$ python -q
>>> import numpy as np
>>> from numpy import linalg as LA
>>> np.set_printoptions(precision=2, suppress=True, linewidth=100, floatmode="fixed")
>>> F = np.loadtxt("layer5.csv", delimiter=",")
>>> print(F)
[[0.00 0.00 0.00 0.00 0.00 0.00]
 [0.00 0.00 0.00 0.00 0.00 0.00]
 [0.00 0.00 0.00 0.00 0.00 0.00]
 [0.00 0.00 0.00 2.00 0.00 0.00]
 [0.00 0.00 0.00 0.00 1.00 2.00]
 [0.00 0.00 0.00 0.00 0.00 3.00]]
>>> x0 = np.array([-4, -1, -3, 3, 4, -5])
>>> print((F * x0).sum(axis=1))
[  0.00   0.00   0.00   6.00  -6.00 -15.00]
>>> print(F @ np.ones(6))
[0.00 0.00 0.00 2.00 3.00 3.00]
>>> print(F @ (2 * x0))
[  0.00   0.00   0.00  12.00 -12.00 -30.00]
>>> print(np.einsum("ij,j->i", F, x0))
[  0.00   0.00   0.00   6.00  -6.00 -15.00]
>>> r = LA.matrix_rank(F)
>>> print(r)
3
>>> N = LA.svd(F)[2][r:].T
>>> print([int(LA.matrix_rank(np.delete(F, i, axis=0))) for i in range(6)])
[3, 3, 3, 2, 2, 2]
>>> print(N.shape)
(6, 3)
>>> print(np.allclose(F @ N, 0))
True
>>> ang = np.radians(45)
>>> R = np.eye(6)
>>> R[0, 0] = R[2, 2] = np.cos(ang)
>>> R[0, 2], R[2, 0] = -np.sin(ang), np.sin(ang)
>>> print(R)
[[ 0.71  0.00 -0.71  0.00  0.00  0.00]
 [ 0.00  1.00  0.00  0.00  0.00  0.00]
 [ 0.71  0.00  0.71  0.00  0.00  0.00]
 [ 0.00  0.00  0.00  1.00  0.00  0.00]
 [ 0.00  0.00  0.00  0.00  1.00  0.00]
 [ 0.00  0.00  0.00  0.00  0.00  1.00]]
>>> M2 = F @ R.T
>>> print(np.allclose(LA.norm(F, axis=1), LA.norm(M2, axis=1)))
True
>>> print(np.abs(M2 - F).max(axis=0))
[0.00 0.00 0.00 0.00 0.00 0.00]
>>> print(M2)
[[0.00 0.00 0.00 0.00 0.00 0.00]
 [0.00 0.00 0.00 0.00 0.00 0.00]
 [0.00 0.00 0.00 0.00 0.00 0.00]
 [0.00 0.00 0.00 2.00 0.00 0.00]
 [0.00 0.00 0.00 0.00 1.00 2.00]
 [0.00 0.00 0.00 0.00 0.00 3.00]]
>>> print([int(LA.matrix_rank(LA.matrix_power(F, p))) for p in range(1, 7)])
[3, 3, 3, 3, 3, 3]
>>> print((F != 0).astype(int))
[[0 0 0 0 0 0]
 [0 0 0 0 0 0]
 [0 0 0 0 0 0]
 [0 0 0 1 0 0]
 [0 0 0 0 1 1]
 [0 0 0 0 0 1]]
>>> print((LA.matrix_power((F != 0) + (F.T != 0) + np.eye(6), 6) > 0).astype(int))
[[1 0 0 0 0 0]
 [0 1 0 0 0 0]
 [0 0 1 0 0 0]
 [0 0 0 1 0 0]
 [0 0 0 0 1 1]
 [0 0 0 0 1 1]]
>>> print(round(LA.det(F), 2))
0.0
